$ python3 -q
>>> import numpy as np
>>> np.set_printoptions(precision=2, suppress=True, linewidth=160, sign=" ")
>>> def rnd(a):
...     return np.round(a, 2) + 0
... 
>>> data = np.load("run15.npy")
>>> data
array([[ 0,  2,  1,  2,  1,  1,  0],
       [ 2,  0,  2,  1,  2,  1,  1],
       [ 1,  2,  0,  2,  1,  2,  1],
       [ 2,  1,  2,  0,  2,  1,  2],
       [ 1,  2,  1,  2,  0,  2,  1],
       [ 1,  1,  2,  1,  2,  0,  2],
       [ 0,  1,  1,  2,  1,  2,  0]])
>>> rng = np.random.default_rng(588)
>>> lab = rng.permutation(7)
>>> Y = data[:, lab] * rng.choice([-1, 1], 7)
>>> Y
array([[-1,  1,  0,  1, -2, -2,  0],
       [-2,  2,  1,  1, -1,  0, -2],
       [ 0,  1,  1,  2, -2, -2, -1],
       [-2,  2,  2,  1,  0, -1, -2],
       [-1,  0,  1,  2, -2, -2, -1],
       [-2,  2,  2,  0, -1, -1, -1],
       [-1,  1,  0,  2, -2, -1,  0]])
>>> left, _, Vh = np.linalg.svd(data.T @ Y)
>>> rnd(left @ Vh)
array([[ 0.,  0.,  0.,  0.,  0.,  0., -1.],
       [ 0.,  0.,  0.,  0.,  0., -1.,  0.],
       [-1.,  0.,  0.,  0.,  0.,  0.,  0.],
       [ 0.,  0.,  0.,  0., -1.,  0.,  0.],
       [ 0.,  1.,  0.,  0.,  0.,  0.,  0.],
       [ 0.,  0.,  0.,  1.,  0.,  0.,  0.],
       [ 0.,  0.,  1.,  0.,  0.,  0.,  0.]])
>>> rnd(np.linalg.lstsq(data, Y)[0])
array([[ 0.,  0.,  0.,  0.,  0.,  0., -1.],
       [ 0.,  0.,  0.,  0.,  0., -1.,  0.],
       [-1.,  0.,  0.,  0.,  0.,  0.,  0.],
       [ 0.,  0.,  0.,  0., -1.,  0.,  0.],
       [ 0.,  1.,  0.,  0.,  0.,  0.,  0.],
       [ 0.,  0.,  0.,  1.,  0.,  0.,  0.],
       [ 0.,  0.,  1.,  0.,  0.,  0.,  0.]])
>>> lab
array([ 2,  4,  6,  5,  3,  1,  0])
>>> F = np.loadtxt("block6.csv", delimiter=",")
>>> rnd(F)
array([[-0.76,  0.32,  0.03,  0.56],
       [-0.12, -0.03, -0.99, -0.1 ],
       [ 0.53, -0.16, -0.14,  0.82],
       [-0.35, -0.93,  0.07,  0.06]])
>>> rnd(np.linalg.norm(F, axis=0))
array([ 1.,  1.,  1.,  1.])
>>> rnd(np.linalg.svd(F, compute_uv=False))
array([ 1.,  1.,  1.,  1.])
>>> Y = np.array([[1, 1], [1, -1]])
>>> X = np.kron(Y, np.kron(Y, Y))[rng.permutation(8)][:3]
>>> X
array([[ 1, -1, -1,  1, -1,  1,  1, -1],
       [ 1,  1, -1, -1,  1,  1, -1, -1],
       [ 1, -1,  1, -1, -1,  1, -1,  1]])
>>> t3 = np.stack([X, -1 * X, X[::-1]])
>>> np.einsum("bij,cij->bc", t3, t3)
array([[ 24, -24,   8],
       [-24,  24,  -8],
       [  8,  -8,  24]])
>>> t3.shape
(3, 3, 8)
>>> np.linalg.matrix_rank(t3.reshape(3, -1))
np.int64(2)
>>> np.linalg.matrix_rank(t3)
array([ 3,  3,  3])
>>> np.count_nonzero(X)
np.int64(24)
>>> np.unravel_index(np.abs(X).argmax(), X.shape)
(np.int64(0), np.int64(0))
>>> X.sum(axis=1)
array([ 0,  0,  0])
>>> X[3]
Traceback (most recent call last):
  File "<python-input-28>", line 1, in <module>
    X[3]
    ~^^^
IndexError: index 3 is out of bounds for axis 0 with size 3
>>> np.linalg.rank(X)
Traceback (most recent call last):
  File "<python-input-29>", line 1, in <module>
    np.linalg.rank(X)
    ^^^^^^^^^^^^^^
AttributeError: module 'numpy.linalg' has no attribute 'rank'
>>> np.diff(X, axis=0)
array([[ 0,  2,  0, -2,  2,  0, -2,  0],
       [ 0, -2,  2,  0, -2,  0,  0,  2]])
>>> cov = X.T @ X
>>> rnd(np.linalg.eigvalsh(cov)[::-1])
array([ 8.,  8.,  8.,  0.,  0.,  0.,  0.,  0.])
>>> (X @ X.T).shape
(3, 3)
>>> cov
array([[ 3, -1, -1, -1, -1,  3, -1, -1],
       [-1,  3, -1, -1,  3, -1, -1, -1],
       [-1, -1,  3, -1, -1, -1, -1,  3],
       [-1, -1, -1,  3, -1, -1,  3, -1],
       [-1,  3, -1, -1,  3, -1, -1, -1],
       [ 3, -1, -1, -1, -1,  3, -1, -1],
       [-1, -1, -1,  3, -1, -1,  3, -1],
       [-1, -1,  3, -1, -1, -1, -1,  3]])
>>> np.trace(cov), (X ** 2).sum()
(np.int64(24), np.int64(24))
>>> np.linalg.matrix_rank(cov)
np.int64(3)
>>> Y = X / np.linalg.norm(X, axis=1, keepdims=True)
>>> cov = Y @ Y.T
>>> rnd(np.linalg.norm(Y, axis=1))
array([ 1.,  1.,  1.])
>>> np.degrees(np.arccos(np.clip(cov[1, 0], -1, 1)))
np.float64(90.0)
>>> feats = np.array([[4, 0, -7, 3, -1, 1],
...     [0, -10, 1, 3, -9, -6],
...     [-7, 1, -10, 5, 1, 2],
...     [3, 3, 5, -4, 15, 0],
...     [-1, -9, 1, 15, -2, 3],
...     [1, -6, 2, 0, 3, -6]])
>>> left, s, Vh = np.linalg.svd(feats)
>>> np.argmax(s[:-1] / (s[1:] + 1e-6)) + 1
np.int64(5)
>>> rnd(s)
array([ 24.12,  16.29,  14.32,   8.54,   6.98,   0.36])
>>> Y = left[:, :5] @ np.diag(s[:5]) @ Vh[:5]
>>> rnd(np.linalg.norm(feats - Y) / np.linalg.norm(feats))
np.float64(0.01)
>>> rnd(np.linalg.norm(feats - Y, 2)), rnd(s[5])
(np.float64(0.36), np.float64(0.36))
>>> np.linalg.matrix_rank(Y)
np.int64(5)
>>> rnd(Y)
array([[ 4.  ,  0.01, -7.  ,  3.01, -1.  ,  0.99],
       [ 0.01, -9.87,  1.03,  3.1 , -9.01, -6.13],
       [-7.  ,  1.03, -9.99,  5.02,  1.  ,  1.97],
       [ 3.01,  3.1 ,  5.02, -3.92, 14.99, -0.1 ],
       [-1.  , -9.01,  1.  , 14.99, -2.  ,  3.01],
       [ 0.99, -6.13,  1.97, -0.1 ,  3.01, -5.86]])
>>> vals, V = np.linalg.eigh(Y)
>>> rnd(np.abs(V[:, -1]))
array([ 0.02,  0.24,  0.15,  0.6 ,  0.72,  0.19])
>>> rnd(np.linalg.svd(Y, compute_uv=False))
array([ 24.12,  16.29,  14.32,   8.54,   6.98,   0.  ])
>>> rnd(vals.sum()), rnd(np.trace(Y))
(np.float64(-27.64), np.float64(-27.64))
>>> rnd(V.T @ Y @ V)
array([[-24.12,   0.  ,   0.  ,   0.  ,   0.  ,   0.  ],
       [  0.  , -16.29,   0.  ,   0.  ,   0.  ,   0.  ],
       [  0.  ,   0.  ,  -8.54,   0.  ,   0.  ,   0.  ],
       [  0.  ,   0.  ,   0.  ,   0.  ,   0.  ,   0.  ],
       [  0.  ,   0.  ,   0.  ,   0.  ,   6.98,   0.  ],
       [  0.  ,   0.  ,   0.  ,   0.  ,   0.  ,  14.32]])
>>> rnd(vals)
array([-24.12, -16.29,  -8.54,   0.  ,   6.98,  14.32])
>>> rnd(V.T @ V)
array([[ 1.,  0.,  0.,  0.,  0.,  0.],
       [ 0.,  1.,  0.,  0.,  0.,  0.],
       [ 0.,  0.,  1.,  0.,  0.,  0.],
       [ 0.,  0.,  0.,  1.,  0.,  0.],
       [ 0.,  0.,  0.,  0.,  1.,  0.],
       [ 0.,  0.,  0.,  0.,  0.,  1.]])
>>> rnd(V @ np.diag(vals) @ V.T)
array([[ 4.  ,  0.01, -7.  ,  3.01, -1.  ,  0.99],
       [ 0.01, -9.87,  1.03,  3.1 , -9.01, -6.13],
       [-7.  ,  1.03, -9.99,  5.02,  1.  ,  1.97],
       [ 3.01,  3.1 ,  5.02, -3.92, 14.99, -0.1 ],
       [-1.  , -9.01,  1.  , 14.99, -2.  ,  3.01],
       [ 0.99, -6.13,  1.97, -0.1 ,  3.01, -5.86]])
>>> (vals > 1e-8).sum(), (vals < -1e-8).sum()
(np.int64(2), np.int64(3))
>>> Y = feats + rng.integers(-2, 3, (6, 5)) @ rng.integers(-2, 3, (5, 6))
>>> Y
array([[  6,  -4,  -5,  -5,   5,  -1],
       [  0,  -4,   5,   7, -15,  -6],
       [-14,   0, -17,  12,   2,   0],
       [ -3,   3,  -1,   5,  14,  -3],
       [ -1, -11,  -1,  17,   2,  -1],
       [  3,  -4,   6,  -6,   3,  -2]])
>>> np.linalg.matrix_rank(Y - feats, tol=1e-8)
np.int64(5)
>>> Y - feats
array([[ 2, -4,  2, -8,  6, -2],
       [ 0,  6,  4,  4, -6,  0],
       [-7, -1, -7,  7,  1, -2],
       [-6,  0, -6,  9, -1, -3],
       [ 0, -2, -2,  2,  4, -4],
       [ 2,  2,  4, -6,  0,  4]])
>>> rnd(np.linalg.svd(Y - feats, compute_uv=False))
array([ 20.92,  13.92,   5.16,   2.79,   1.53,   0.  ])
>>> np.abs(Y - feats).sum(axis=1)
array([ 24,  20,  25,  25,  14,  18])
>>> K = np.load("out19.npy")
>>> K
array([[-2, -1,  0,  1,  2,  3,  4],
       [ 5,  6,  7,  8,  9, 10, 11],
       [12, 13, 14, 15, 16, 17, 18],
       [19, 20, 21, 22, 23, 24, 25],
       [26, 27, 28, 29, 30, 31, 32],
       [33, 34, 35, 36, 37, 38, 39],
       [40, 41, 42, 43, 44, 45, 46]])
>>> left, s, Vh = np.linalg.svd(K)
>>> V = Vh[:(s > 1e-8).sum()]
>>> vec = K[5] + 4 * K[3] + rng.integers(2) * np.eye(7)[2]
>>> vec
array([ 109.,  114.,  120.,  124.,  129.,  134.,  139.])
>>> rnd(V.T @ V)
array([[ 0.46,  0.36,  0.25,  0.14,  0.04, -0.07, -0.18],
       [ 0.36,  0.29,  0.21,  0.14,  0.07,  0.  , -0.07],
       [ 0.25,  0.21,  0.18,  0.14,  0.11,  0.07,  0.04],
       [ 0.14,  0.14,  0.14,  0.14,  0.14,  0.14,  0.14],
       [ 0.04,  0.07,  0.11,  0.14,  0.18,  0.21,  0.25],
       [-0.07,  0.  ,  0.07,  0.14,  0.21,  0.29,  0.36],
       [-0.18, -0.07,  0.04,  0.14,  0.25,  0.36,  0.46]])
>>> rnd(np.linalg.norm(vec - V.T @ V @ vec))
np.float64(0.91)
>>> np.allclose(V.T @ V @ vec, vec)
False
>>> np.linalg.matrix_rank(np.vstack([K, vec]))
np.int64(3)
>>> lab = rng.permutation(7)
>>> lab
array([ 3,  0,  6,  4,  5,  2,  1])
>>> Y = data[lab][:, lab]
>>> rnd(np.linalg.det(Y)), rnd(np.linalg.det(data[lab]))
(np.float64(-48.0), np.float64(-48.0))
>>> Y
array([[ 0,  2,  2,  2,  1,  2,  1],
       [ 2,  0,  0,  1,  1,  1,  2],
       [ 2,  0,  0,  1,  2,  1,  1],
       [ 2,  1,  1,  0,  2,  1,  2],
       [ 1,  1,  2,  2,  0,  2,  1],
       [ 2,  1,  1,  1,  2,  0,  2],
       [ 1,  2,  1,  2,  1,  2,  0]])
>>> np.allclose(Y, data)
False
>>> np.trace(Y)
np.int64(0)
>>> np.diag(Y)
array([ 0,  0,  0,  0,  0,  0,  0])
>>> W0 = np.loadtxt("sample19.csv", delimiter=",")
>>> W0
array([[ 0.8 ,  0.  , -1.  , -0.29],
       [ 1.6 ,  0.93, -0.59, -0.42],
       [-1.27, -1.09,  0.48,  0.38],
       [ 0.9 ,  0.41, -0.62,  0.37],
       [ 0.03, -0.32, -0.47,  0.07],
       [-0.21, -0.16,  0.17, -0.18],
       [ 0.94,  0.21, -0.52, -0.27],
       [-0.75, -0.48,  0.63,  0.38],
       [ 0.71,  0.53, -0.45, -0.45],
       [-0.8 , -0.38,  0.59,  0.42],
       [ 1.18,  0.31, -0.14, -0.06],
       [-0.85, -0.49,  0.85,  0.44],
       [-0.09, -0.14,  0.83,  0.17],
       [ 1.37,  1.26, -0.69, -0.24],
       [ 0.6 ,  0.96, -0.26,  0.68],
       [-1.03, -1.06,  0.7 ,  0.15],
       [ 1.62,  0.7 , -0.98, -0.73]])
>>> Y = np.c_[W0[:, :3] @ np.array([[4, -2, -4], [5, -3, -3], [-2, 7, 5]]), np.array([2, 5, 7, 8, 2, 1, 4, 2, 4, 3, 3, 8, 5, 4, 5, 2, 3])]
>>> rnd(Y)
array([[  5.2 ,  -8.6 ,  -8.2 ,   2.  ],
       [ 12.23, -10.12, -12.14,   5.  ],
       [-11.49,   9.17,  10.75,   7.  ],
       [  6.89,  -7.37,  -7.93,   8.  ],
       [ -0.54,  -2.39,  -1.51,   2.  ],
       [ -1.98,   2.09,   2.17,   1.  ],
       [  5.85,  -6.15,  -6.99,   4.  ],
       [ -6.66,   7.35,   7.59,   2.  ],
       [  6.39,  -6.16,  -6.68,   4.  ],
       [ -6.28,   6.87,   7.29,   3.  ],
       [  6.55,  -4.27,  -6.35,   3.  ],
       [ -7.55,   9.12,   9.12,   8.  ],
       [ -2.72,   6.41,   4.93,   5.  ],
       [ 13.16, -11.35, -12.71,   4.  ],
       [  7.72,  -5.9 ,  -6.58,   5.  ],
       [-10.82,  10.14,  10.8 ,   2.  ],
       [ 11.94, -12.2 , -13.48,   3.  ]])
>>> rnd(np.linalg.norm(np.linalg.qr(W0)[0].T @ Y, axis=0) ** 2 / ((Y ** 2).sum(axis=0) + 1e-12))
array([ 1.  ,  1.  ,  1.  ,  0.46])
>>> rnd(np.linalg.lstsq(W0, Y[:, 0])[0])
array([ 4.,  5., -2.,  0.])
>>> E = np.load("w.npy")
>>> E
array([[ 3.  , -2.06,  0.01],
       [ 3.04, -2.1 ,  0.01],
       [ 3.05, -1.99,  0.01],
       [ 3.03, -2.08,  0.05],
       [ 2.96, -1.99, -0.03],
       [-1.94, -3.08, -0.02],
       [-2.01, -3.02, -0.02],
       [-2.04, -2.95, -0.01],
       [-1.94, -3.03,  0.03],
       [-2.  , -2.97,  0.04],
       [-2.09, -2.  , -2.95],
       [-2.01, -1.99, -3.06],
       [-1.99, -2.07, -3.17],
       [-2.02, -2.01, -3.04],
       [-2.02, -2.01, -2.9 ]])
>>> Y = np.c_[E[:, :1] @ np.array([[1]]), np.array([-1, -2, 2, 0, 1, -1, 1, 0, 0, 3, 0, -1, -3, -1, 0])]
>>> Y
array([[ 3.  , -1.  ],
       [ 3.04, -2.  ],
       [ 3.05,  2.  ],
       [ 3.03,  0.  ],
       [ 2.96,  1.  ],
       [-1.94, -1.  ],
       [-2.01,  1.  ],
       [-2.04,  0.  ],
       [-1.94,  0.  ],
       [-2.  ,  3.  ],
       [-2.09,  0.  ],
       [-2.01, -1.  ],
       [-1.99, -3.  ],
       [-2.02, -1.  ],
       [-2.02,  0.  ]])
>>> np.linalg.matrix_rank(np.c_[E, Y])
np.int64(4)
>>> rnd(np.linalg.norm(Y - E @ np.linalg.lstsq(E, Y)[0], axis=0))
array([ 0.  ,  4.98])
>>> np.linalg.matrix_rank(Y)
np.int64(2)
>>> Ac = (E - E.mean(axis=0)) / E.std(axis=0)
>>> rnd(Ac.std(axis=0))
array([ 1.,  1.,  1.])
>>> beta = np.linalg.lstsq(np.delete(Ac, 2, axis=1), Ac[:, 2])[0]
>>> rnd(beta)
array([ 0.96, -0.97])
>>> rnd(1 - np.var(Ac[:, 2] - np.delete(Ac, 2, axis=1) @ beta))
np.float64(0.99)
>>> Ac = E - E.mean(axis=0)
>>> left, s, Vh = np.linalg.svd(Ac, full_matrices=False)
>>> rnd((s ** 2).sum() ** 2 / (s ** 4).sum())
np.float64(1.46)
>>> rnd(s ** 2 / (s ** 2).sum())
array([ 0.8,  0.2,  0. ])
>>> np.linalg.matrix_rank(Ac)
np.int64(3)
>>> np.searchsorted(np.cumsum(s ** 2) / (s ** 2).sum(), 0.9) + 1
np.int64(2)
>>> left, s = np.linalg.svd(E)
Traceback (most recent call last):
  File "<python-input-107>", line 1, in <module>
    left, s = np.linalg.svd(E)
    ^^^^^^^
ValueError: too many values to unpack (expected 2)
>>> left, s, Vh = np.linalg.svd(E, full_matrices=False)
>>> rnd(left.T @ E @ Vh.T)
array([[ 11.32,   0.  ,   0.  ],
       [  0.  ,   8.17,   0.  ],
       [  0.  ,   0.  ,   4.81]])
>>> np.abs(left[:, 0]).round(6).argmax()
np.int64(12)
>>> rnd(Vh @ Vh.T)
array([[ 1.,  0.,  0.],
       [ 0.,  1.,  0.],
       [ 0.,  0.,  1.]])
>>> left.shape, s.shape, Vh.shape
((15, 3), (3,), (3, 3))
>>> rnd(np.cumsum(s ** 2) / np.sum(s ** 2))
array([ 0.59,  0.89,  1.  ])
